% ipython --no-banner

In [1]: import numpy as np

In [2]: import numpy.linalg as la

In [3]: np.set_printoptions(precision=3, suppress=True, linewidth=140, legacy="1.25")

In [4]: other = np.array([[0, 2, 0, 2], [1, 1, 2, 0], [3, 3, 3, 2], [1, 0, 1, 3]])

In [5]: X = other - other.T

In [6]: X
Out[6]: 
array([[ 0,  1, -3,  1],
       [-1,  0, -1,  0],
       [ 3,  1,  0,  1],
       [-1,  0, -1,  0]])

In [7]: np.abs(np.diag(la.qr(X)[1])) > 1e-9
Out[7]: array([ True,  True, False, False])

In [8]: la.lstsq(X[:-1].T, X[-1])[2]
Out[8]: 2

In [9]: la.matrix_rank(X)
Out[9]: 2

In [10]: np.diff(X, axis=0)
Out[10]: 
array([[-1, -1,  2, -1],
       [ 4,  1,  1,  1],
       [-4, -1, -1, -1]])

In [11]: round(la.norm(X), 3)
Out[11]: 5.099

In [12]: X - X[0]
Out[12]: 
array([[ 0,  0,  0,  0],
       [-1, -1,  2, -1],
       [ 3,  0,  3,  0],
       [-1, -1,  2, -1]])

In [13]: X.mean(axis=0)
Out[13]: array([ 0.25,  0.5 , -1.25,  0.5 ])

In [14]: F = np.loadtxt("sample4.csv", delimiter=",")

In [15]: F
Out[15]: 
array([[ 2.,  3.,  4.,  5.,  6.,  7.],
       [ 8.,  9., 10., 11., 12., 13.],
       [14., 15., 16., 17., 18., 19.],
       [20., 21., 22., 23., 24., 25.],
       [26., 27., 28., 29., 30., 31.]])

In [16]: [round(float(x), 3) for x in la.svd(F, compute_uv=False)[:3]]
Out[16]: [101.965, 4.264, 0.0]

In [17]: la.matrix_rank(F, rtol=0.1)
Out[17]: 1

In [18]: la.cond(F) > 100
Out[18]: True

In [19]: np.argsort(-la.norm(F, axis=0).round(6), kind="stable")[:3]
Out[19]: array([5, 4, 3])

In [20]: gram = F.T @ F

In [21]: np.allclose(gram, gram.T)
Out[21]: True

In [22]: np.trace(gram), (F ** 2).sum()
Out[22]: (10415.0, 10415.0)

In [23]: gram
Out[23]: 
array([[1340., 1410., 1480., 1550., 1620., 1690.],
       [1410., 1485., 1560., 1635., 1710., 1785.],
       [1480., 1560., 1640., 1720., 1800., 1880.],
       [1550., 1635., 1720., 1805., 1890., 1975.],
       [1620., 1710., 1800., 1890., 1980., 2070.],
       [1690., 1785., 1880., 1975., 2070., 2165.]])

In [24]: np.round(la.eigvalsh(gram)[::-1], 3) + 0
Out[24]: array([10396.821,    18.179,     0.   ,     0.   ,     0.   ,     0.   ])

In [25]: np.diag(gram)
Out[25]: array([1340., 1485., 1640., 1805., 1980., 2165.])
